In [1]: import numpy as np

In [2]: import numpy.linalg as la

In [3]: np.set_printoptions(precision=2, suppress=True, linewidth=100, sign=" ")

In [4]: rnd = lambda a: np.round(a, 2) + 0

In [5]: M2 = np.array([[2, 0, 0], [1, 0, 0], [1, 1, 0]])

In [6]: J = M2 - M2.T

In [7]: J
Out[7]: 
array([[ 0, -1, -1],
       [ 1,  0, -1],
       [ 1,  1,  0]])

In [8]: U, sig, Vh = la.svd(J)

In [9]: rnd(sig)
Out[9]: array([ 1.73,  1.73,  0.  ])

In [10]: np.argmax(sig[:-1] / (sig[1:] + 1e-6)) + 1
Out[10]: np.int64(2)

In [11]: M2 = U[:, :2] @ np.diag(sig[:2]) @ Vh[:2]

In [12]: rnd(la.norm(J - M2, 2)), rnd(sig[2])
Out[12]: (np.float64(0.0), np.float64(0.0))

In [13]: rnd(M2)
Out[13]: 
array([[ 0., -1., -1.],
       [ 1.,  0., -1.],
       [ 1.,  1.,  0.]])

In [14]: rnd(np.abs(J - M2).max())
Out[14]: np.float64(0.0)

In [15]: J.sum(axis=0)
Out[15]: array([ 2,  0, -2])

In [16]: J.sum(axis=1)
Out[16]: array([-2,  0,  2])

In [17]: A = np.loadtxt("a.csv", delimiter=",")

In [18]: A
Out[18]: 
array([[ 0.81,  2.63,  1.83,  1.55,  2.12],
       [ 0.67,  2.76,  2.34,  1.23,  2.21],
       [ 1.05,  2.93,  2.2 ,  0.94,  2.76],
       [ 1.  ,  2.73,  2.03,  1.18,  1.78],
       [ 1.27,  3.1 ,  2.24,  0.95,  1.95],
       [ 1.06,  2.76,  2.01,  0.84,  1.64],
       [ 0.99,  2.95,  2.4 ,  1.39,  1.5 ],
       [ 1.11,  2.96,  2.12,  0.7 ,  1.88],
       [ 2.22,  0.68, -0.31,  3.17, -0.2 ],
       [ 1.8 ,  1.  , -0.06,  2.5 , -0.04],
       [ 2.18,  1.05, -0.14,  3.03, -0.1 ],
       [ 1.62,  1.54,  0.55,  2.85,  0.03],
       [ 1.78,  0.99, -0.07,  3.1 ,  0.02],
       [ 1.71,  0.3 , -0.21,  2.89, -0.1 ],
       [ 1.72,  0.87,  0.  ,  2.52,  0.03],
       [ 2.1 ,  1.26,  0.14,  3.31,  0.07],
       [ 3.14,  0.21,  0.57,  1.02,  1.82],
       [ 2.75,  0.44, -0.6 ,  1.26,  1.67],
       [ 2.29, -0.07,  0.43,  0.59,  1.71],
       [ 3.42,  0.22, -0.17,  0.99,  1.95],
       [ 3.05,  0.21,  0.21,  1.11,  1.63],
       [ 3.08, -0.39,  0.08,  1.58,  1.73],
       [ 2.83, -0.27, -0.04,  1.15,  1.53],
       [ 2.84,  0.07, -0.22,  0.93,  2.43]])

In [19]: M2 = np.c_[A[:, :4] @ np.array([[-5, 5, 1, -3], [2, -4, 1, -4], [-2, -5, 1, 0], [5, 4, -3, 4]]), np.array([-2, 2, -7, 5, -2, 6, -2, 2, 3, -2, 9, 5, -3, 5, 7, 7, 6, -5, 0, -9, 4, -4, 4, -6])]

In [20]: rnd(M2)
Out[20]: 
array([[  5.3 ,  -9.42,   0.62,  -6.75,  -2.  ],
       [  3.64, -14.47,   2.08,  -8.13,   2.  ],
       [  0.91, -13.71,   3.36, -11.11,  -7.  ],
       [  2.3 , -11.35,   2.22,  -9.2 ,   5.  ],
       [  0.12, -13.45,   3.76, -12.41,  -2.  ],
       [  0.4 , -12.43,   3.31, -10.86,   6.  ],
       [  3.1 , -13.29,   2.17,  -9.21,  -2.  ],
       [ -0.37, -14.09,   4.09, -12.37,   2.  ],
       [  6.73,  22.61,  -6.92,   3.3 ,   3.  ],
       [  5.62,  15.3 ,  -4.76,   0.6 ,  -2.  ],
       [  6.63,  19.52,  -6.  ,   1.38,   9.  ],
       [  8.13,  10.59,  -4.84,   0.38,   5.  ],
       [  8.72,  17.69,  -6.6 ,   3.1 ,  -3.  ],
       [  6.92,  19.96,  -6.87,   5.23,   5.  ],
       [  5.74,  15.2 ,  -4.97,   1.44,   7.  ],
       [  8.29,  18.  ,  -6.43,   1.9 ,   7.  ],
       [-11.32,  16.09,   0.86,  -6.18,   6.  ],
       [ -5.37,  20.03,  -1.19,  -4.97,  -5.  ],
       [ -9.5 ,  11.94,   0.88,  -4.23,   0.  ],
       [-11.37,  21.03,   0.5 ,  -7.18,  -9.  ],
       [ -9.7 ,  17.8 ,   0.14,  -5.55,   4.  ],
       [ -8.44,  22.88,  -1.97,  -1.36,  -4.  ],
       [ -8.86,  20.03,  -0.93,  -2.81,   4.  ],
       [ -8.97,  18.74,  -0.1 ,  -5.08,  -6.  ]])

In [21]: rnd(la.norm(M2 - A @ la.lstsq(A, M2)[0], axis=0))
Out[21]: array([  0.  ,   0.  ,   0.  ,   0.  ,  17.97])

In [22]: M2 = A / la.norm(A, axis=1, keepdims=True)

In [23]: G = M2 @ M2.T

In [24]: rnd(la.norm(M2, axis=1))
Out[24]: 
array([ 1.,  1.,  1.,  1.,  1.,  1.,  1.,  1.,  1.,  1.,  1.,  1.,  1.,  1.,  1.,  1.,  1.,  1.,
        1.,  1.,  1.,  1.,  1.,  1.])

In [25]: lab = A[:, 0] > np.median(A[:, 0])

In [26]: u = A[lab].mean(axis=0) - A[~lab].mean(axis=0)

In [27]: ((A - A.mean(axis=0)) @ u > 0).astype(int)
Out[27]: 
array([ 0,  0,  0,  0,  0,  0,  0,  0,  1,  1,  1,  0,  1,  1,  1,  1,  1,  1,  1,  1,  1,  1,  1,
        1])

In [28]: Xc = (A - A.mean(axis=0)) / A.std(axis=0)

In [29]: rnd(Xc.std(axis=0))
Out[29]: array([ 1.,  1.,  1.,  1.,  1.])

In [30]: np.argwhere(np.abs(Xc) > 2)
Out[30]: array([], shape=(0, 2), dtype=int64)

In [31]: b = la.lstsq(np.delete(Xc, 0, axis=1), Xc[:, 0])[0]

In [32]: rnd(b)
Out[32]: array([-0.54, -0.5 , -0.14,  0.24])

In [33]: np.abs(b).argmax()
Out[33]: np.int64(0)

In [34]: X = np.array([[0.64, 0.44, 0.24, 0.68, -0.48, -0.68, 0.16],
    ...:     [-0.68, -0.04, 0.03, 0.18, 1.08, -2.27, 0.21],
    ...:     [-0.04, 0.31, 0.21, 0.67, 0.48, -2.32, 0.29]])

In [35]: M2 = X / np.sqrt((X ** 2).mean(axis=1, keepdims=True))

In [36]: rnd(X - X.mean(axis=1, keepdims=True))
Out[36]: 
array([[ 0.5 ,  0.3 ,  0.1 ,  0.54, -0.62, -0.82,  0.02],
       [-0.47,  0.17,  0.24,  0.39,  1.29, -2.06,  0.42],
       [ 0.02,  0.37,  0.27,  0.73,  0.54, -2.26,  0.35]])

In [37]: rnd(M2[2])
Out[37]: array([-0.04,  0.33,  0.22,  0.71,  0.51, -2.45,  0.31])

In [38]: rnd(la.norm(M2, axis=1))
Out[38]: array([ 2.65,  2.65,  2.65])

In [39]: E = np.loadtxt("out18.csv", delimiter=",")

In [40]: E
Out[40]: 
array([[ 3.,  1.,  1.,  1.,  1.,  1.],
       [ 1.,  3.,  1.,  1.,  1.,  1.],
       [ 1.,  1.,  3.,  1.,  1.,  1.],
       [ 1.,  1.,  1.,  3.,  1.,  1.],
       [ 1.,  1.,  1.,  1.,  3.,  1.],
       [ 1.,  1.,  1.,  1.,  1.,  3.]])

In [41]: L = la.cholesky(E)

In [42]: rnd(np.diag(L) ** 2)
Out[42]: array([ 3.  ,  2.67,  2.5 ,  2.4 ,  2.33,  2.29])

In [43]: rnd(L)
Out[43]: 
array([[ 1.73,  0.  ,  0.  ,  0.  ,  0.  ,  0.  ],
       [ 0.58,  1.63,  0.  ,  0.  ,  0.  ,  0.  ],
       [ 0.58,  0.41,  1.58,  0.  ,  0.  ,  0.  ],
       [ 0.58,  0.41,  0.32,  1.55,  0.  ,  0.  ],
       [ 0.58,  0.41,  0.32,  0.26,  1.53,  0.  ],
       [ 0.58,  0.41,  0.32,  0.26,  0.22,  1.51]])

In [44]: rnd(E / np.sqrt(np.outer(np.diag(E), np.diag(E))))
Out[44]: 
array([[ 1.  ,  0.33,  0.33,  0.33,  0.33,  0.33],
       [ 0.33,  1.  ,  0.33,  0.33,  0.33,  0.33],
       [ 0.33,  0.33,  1.  ,  0.33,  0.33,  0.33],
       [ 0.33,  0.33,  0.33,  1.  ,  0.33,  0.33],
       [ 0.33,  0.33,  0.33,  0.33,  1.  ,  0.33],
       [ 0.33,  0.33,  0.33,  0.33,  0.33,  1.  ]])

In [45]: la.eigvalsh(E).min() > 0
Out[45]: np.True_

In [46]: U, sig, Vh = la.svd(L, full_matrices=False)

In [47]: rnd(sig / sig[0])
Out[47]: array([ 1. ,  0.5,  0.5,  0.5,  0.5,  0.5])

In [48]: rnd(np.sqrt((sig ** 2).sum())), rnd(la.norm(L))
Out[48]: (np.float64(4.24), np.float64(4.24))

In [49]: rnd(np.abs(Vh[0]))
Out[49]: array([ 0.67,  0.47,  0.37,  0.3 ,  0.25,  0.22])

In [50]: rnd(U.T @ U)
Out[50]: 
array([[ 1.,  0.,  0.,  0.,  0.,  0.],
       [ 0.,  1.,  0.,  0.,  0.,  0.],
       [ 0.,  0.,  1.,  0.,  0.,  0.],
       [ 0.,  0.,  0.,  1.,  0.,  0.],
       [ 0.,  0.,  0.,  0.,  1.,  0.],
       [ 0.,  0.,  0.,  0.,  0.,  1.]])

In [51]: rnd(np.cumsum(sig ** 2) / np.sum(sig ** 2))
Out[51]: array([ 0.44,  0.56,  0.67,  0.78,  0.89,  1.  ])
